In [1]: import numpy as np

In [2]: import numpy.linalg as la

In [3]: np.set_printoptions(precision=2, suppress=True, linewidth=200)

In [4]: J = np.loadtxt("dump.csv", delimiter=",")

In [5]: print(J)
[[-0.1  0.4  0.5  0.9  0.4 -0.7 -0.2 -0.5  0.5 -1.2 -0.4]
 [ 3.  -0.2 -2.6  0.  -0.5 -0.5  0.3 -1.5  0.4 -1.2 -0.8]
 [ 0.3 -1.2  1.2  0.3  1.  -1.1 -1.  -0.1  0.  -0.6  1.1]
 [ 1.2  0.8 -1.2 -1.   0.6 -0.4 -0.1 -0.5  1.3 -1.2 -0.6]
 [-2.1  0.4 -0.6 -0.2 -1.6 -0.3 -0.2  0.4  0.5  3.  -1.1]]

In [6]: np.round(J.mean(axis=0), 2) + 0
Out[6]: array([ 0.46,  0.04, -0.54,  0.  , -0.02, -0.6 , -0.24, -0.44,  0.54, -0.24, -0.36])

In [7]: np.round(la.norm(J), 2)
Out[7]: np.float64(7.73)

In [8]: np.diff(J, axis=0)
Out[8]: 
array([[ 3.1, -0.6, -3.1, -0.9, -0.9,  0.2,  0.5, -1. , -0.1,  0. , -0.4],
       [-2.7, -1. ,  3.8,  0.3,  1.5, -0.6, -1.3,  1.4, -0.4,  0.6,  1.9],
       [ 0.9,  2. , -2.4, -1.3, -0.4,  0.7,  0.9, -0.4,  1.3, -0.6, -1.7],
       [-3.3, -0.4,  0.6,  0.8, -2.2,  0.1, -0.1,  0.9, -0.8,  4.2, -0.5]])

In [9]: J.shape
Out[9]: (5, 11)

In [10]: np.unravel_index(np.abs(J).argmax(), J.shape)
Out[10]: (np.int64(1), np.int64(0))

In [11]: np.count_nonzero(J)
Out[11]: np.int64(53)

In [12]: np.abs(J).max()
Out[12]: np.float64(3.0)

In [13]: np.round(la.norm(J[1] - J[3]), 2)
Out[13]: np.float64(3.23)

In [14]: round(float(la.norm(J, "nuc")), 2)
Out[14]: 15.3

In [15]: np.round(la.norm(J, 1), 2), np.round(la.norm(J, np.inf), 2)
Out[15]: (np.float64(7.2), np.float64(11.0))

In [16]: w1 = np.array([[7, 0, 2, 9],
    ...:     [2, 9, 7, 6],
    ...:     [8, 2, 0, 1],
    ...:     [5, 5, 4, 0],
    ...:     [8, 2, 4, 7],
    ...:     [6, 8, 8, 9],
    ...:     [1, 6, 2, 7],
    ...:     [1, 9, 0, 2],
    ...:     [3, 5, 9, 7],
    ...:     [2, 3, 6, 0],
    ...:     [5, 6, 1, 4]])

In [17]: c = np.array([1, 1, 2, 2])

In [18]: hid = np.maximum(J @ w1 + c, 0)

In [19]: print((hid > 0).mean(axis=0))
[0.4 0.2 0.6 0.4]

In [20]: print(la.matrix_rank(hid))
4

In [21]: hid
Out[21]: 
array([[ 5. ,  0. ,  0.7,  0. ],
       [ 0. ,  0. ,  0. , 15.9],
       [16.4,  0. ,  0. ,  0. ],
       [ 0. ,  0. ,  8.9, 22. ],
       [ 0. ,  4.1, 12. ,  0. ]])

In [22]: Z = np.array([[2, 1, 0], [1, 3, 1], [0, 0, 1], [2, 1, 2]])

In [23]: print((hid @ Z).round(6).argmax(axis=1))
[0 0 0 2 2]

In [24]: w1 @ Z
Out[24]: 
array([[32, 16, 20],
       [25, 35, 28],
       [20, 15,  4],
       [15, 20,  9],
       [32, 21, 20],
       [38, 39, 34],
       [22, 26, 22],
       [15, 30, 13],
       [25, 25, 28],
       [ 7, 11,  9],
       [24, 27, 15]])
